% ipython --no-banner

In [1]: import numpy as np

In [2]: np.set_printoptions(precision=1, suppress=True, linewidth=200)

In [3]: M = np.load("m.npy")

In [4]: print(M)
[[  0.4  -3.   -2.7]
 [  1.9  -3.1  -5.9]
 [ -1.9  -4.9  -2.9]
 [  6.4   1.   -3.8]
 [  5.7   0.4  -4. ]
 [  1.1  -1.7  -0.4]
 [ -1.6  -5.   -3.8]
 [ -8.4 -11.6  -7.9]
 [  3.8  -0.3  -2. ]
 [ -9.3 -12.1  -7.4]
 [  4.8   0.8  -1.1]
 [  5.7   0.9  -2.5]
 [  8.    2.9  -1.9]
 [  5.6   1.1  -2.1]
 [  6.2   2.   -0.6]
 [ -7.7  -8.9  -2. ]
 [ -1.6  -4.9  -3.6]
 [ -0.8  -4.6  -4.4]
 [  2.   -1.7  -2.2]
 [ 16.   10.6   2.6]
 [ 10.    4.6  -1.3]
 [  4.5   0.   -2.7]
 [ -3.3  -6.2  -3.5]
 [  2.5  -0.7  -0.7]
 [  8.3   4.    0.5]
 [ -0.7  -3.7  -2.1]
 [ -4.6  -7.3  -3.8]
 [ -8.2 -11.   -6.6]]

In [5]: Xc = (M - M.mean(axis=0)) / M.std(axis=0)

In [6]: print(Xc.std(axis=0))
[1. 1. 1.]

In [7]: c = np.linalg.lstsq(np.delete(Xc, 1, axis=1), Xc[:, 1])[0]

In [8]: print(c)
[0.9 0.2]

In [9]: print(np.abs(c).argmax())
0

In [10]: print(round(1 - np.var(Xc[:, 1] - np.delete(Xc, 1, axis=1) @ c), 1))
1.0

In [11]: x = np.array([3, 3, 3])

In [12]: rhs = M @ x

In [13]: print(np.linalg.lstsq(M, rhs)[0])
[3. 3. 3.]

In [14]: rng = np.random.default_rng(812482)

In [15]: rhs = rhs + 0.3 * rng.normal(size=28)

In [16]: print(rhs)
[-16.2 -21.2 -29.   10.9   6.2  -3.5 -31.6 -83.8   4.8 -86.9  13.9  12.4  27.1  14.2  22.3 -56.1 -30.7 -29.   -5.7  87.8  40.1   5.8 -39.2   3.2  38.3 -19.9 -47.5 -76.9]

In [17]: c, *_ = np.linalg.lstsq(M, rhs)

In [18]: print(c.round())
[3. 3. 3.]

In [19]: print([round(float(np.linalg.norm(np.linalg.solve(M.T @ M + lam * np.eye(3), M.T @ rhs))), 2) for lam in (0, 1, 10, 100)])
[5.17, 5.16, 5.08, 4.78]

In [20]: print(round(np.linalg.norm(rhs - M @ c), 1))
1.4

In [21]: data = np.load("a.npy")

In [22]: print(data)
[[12.  2. -5. -3.]
 [-4.  2.  2.  2.]
 [22.  6. -9. -5.]
 [ 0. -2.  0.  0.]]

In [23]: Z = M[[22, 3]].astype(float)

In [24]: for _ in range(5):
    ...:     lab = np.linalg.norm(M[:, None] - Z, axis=-1).argmin(axis=1)
    ...:     Z = np.array([M[lab == j].mean(axis=0) for j in range(2)])
    ...: 

In [25]: print(lab)
[0 1 0 1 1 1 0 0 1 0 1 1 1 1 1 0 0 0 1 1 1 1 0 1 1 0 0 0]

In [26]: print(np.abs(Z[1] - Z[0]).argmax())
0

In [27]: print(Z[1] - Z[0])
[9.8 8.2 2.5]

In [28]: P = np.triu(np.array([[-3, 2, -2, -2], [1, -3, 1, 2], [0, 0, 2, -2], [3, 0, -3, 1]]), 1) + np.eye(4)

In [29]: B = P @ data @ np.linalg.inv(P)

In [30]: print(np.round(np.poly(B), 1) + 0)
[ 1. -5.  8. -4.  0.]

In [31]: print(np.linalg.matrix_rank(B))
3

In [32]: print(P @ data - data @ P)
[[-52. -28.  44.  24.]
 [ 22.  10. -19. -13.]
 [  0. -40.  38.  14.]
 [  0.   0.   2.   4.]]

In [33]: print(np.trace(B), np.trace(data))
5.0 5.0

In [34]: print(B)
[[ -40.   78. -141. -507.]
 [  18.  -32.   61.  219.]
 [  22.  -34.   69.  245.]
 [   0.   -2.    2.    8.]]

In [35]: A = np.loadtxt("mat.csv", delimiter=",")

In [36]: print(A)
[[0. 0. 0. 0. 0. 0. 0. 0. 0. 0. 0. 0. 0. 0. 0.]
 [0. 0. 0. 0. 0. 1. 0. 0. 0. 0. 1. 0. 0. 0. 0.]
 [0. 0. 0. 0. 0. 0. 0. 1. 0. 0. 0. 0. 0. 0. 0.]
 [0. 0. 0. 0. 0. 0. 0. 1. 0. 0. 0. 0. 0. 1. 1.]
 [0. 0. 0. 0. 0. 0. 0. 0. 0. 0. 1. 0. 0. 0. 0.]
 [0. 1. 0. 0. 0. 0. 0. 0. 0. 0. 0. 0. 1. 0. 0.]
 [0. 0. 0. 0. 0. 0. 0. 1. 0. 1. 0. 0. 1. 0. 1.]
 [0. 0. 1. 1. 0. 0. 1. 0. 0. 0. 1. 0. 0. 0. 0.]
 [0. 0. 0. 0. 0. 0. 0. 0. 0. 0. 0. 0. 0. 0. 0.]
 [0. 0. 0. 0. 0. 0. 1. 0. 0. 0. 1. 0. 0. 0. 0.]
 [0. 1. 0. 0. 1. 0. 0. 1. 0. 1. 0. 0. 1. 0. 0.]
 [0. 0. 0. 0. 0. 0. 0. 0. 0. 0. 0. 0. 0. 0. 0.]
 [0. 0. 0. 0. 0. 1. 1. 0. 0. 0. 1. 0. 0. 0. 0.]
 [0. 0. 0. 1. 0. 0. 0. 0. 0. 0. 0. 0. 0. 0. 0.]
 [0. 0. 0. 1. 0. 0. 1. 0. 0. 0. 0. 0. 0. 0. 0.]]

In [37]: t = np.radians(45)

In [38]: Rm = np.eye(15)

In [39]: Rm[10, 10] = Rm[6, 6] = np.cos(t)

In [40]: Rm[10, 6], Rm[6, 10] = -np.sin(t), np.sin(t)

In [41]: B = A @ Rm.T

In [42]: print(round(np.linalg.det(Rm), 1), round(float(np.trace(Rm)), 1))
1.0 14.4
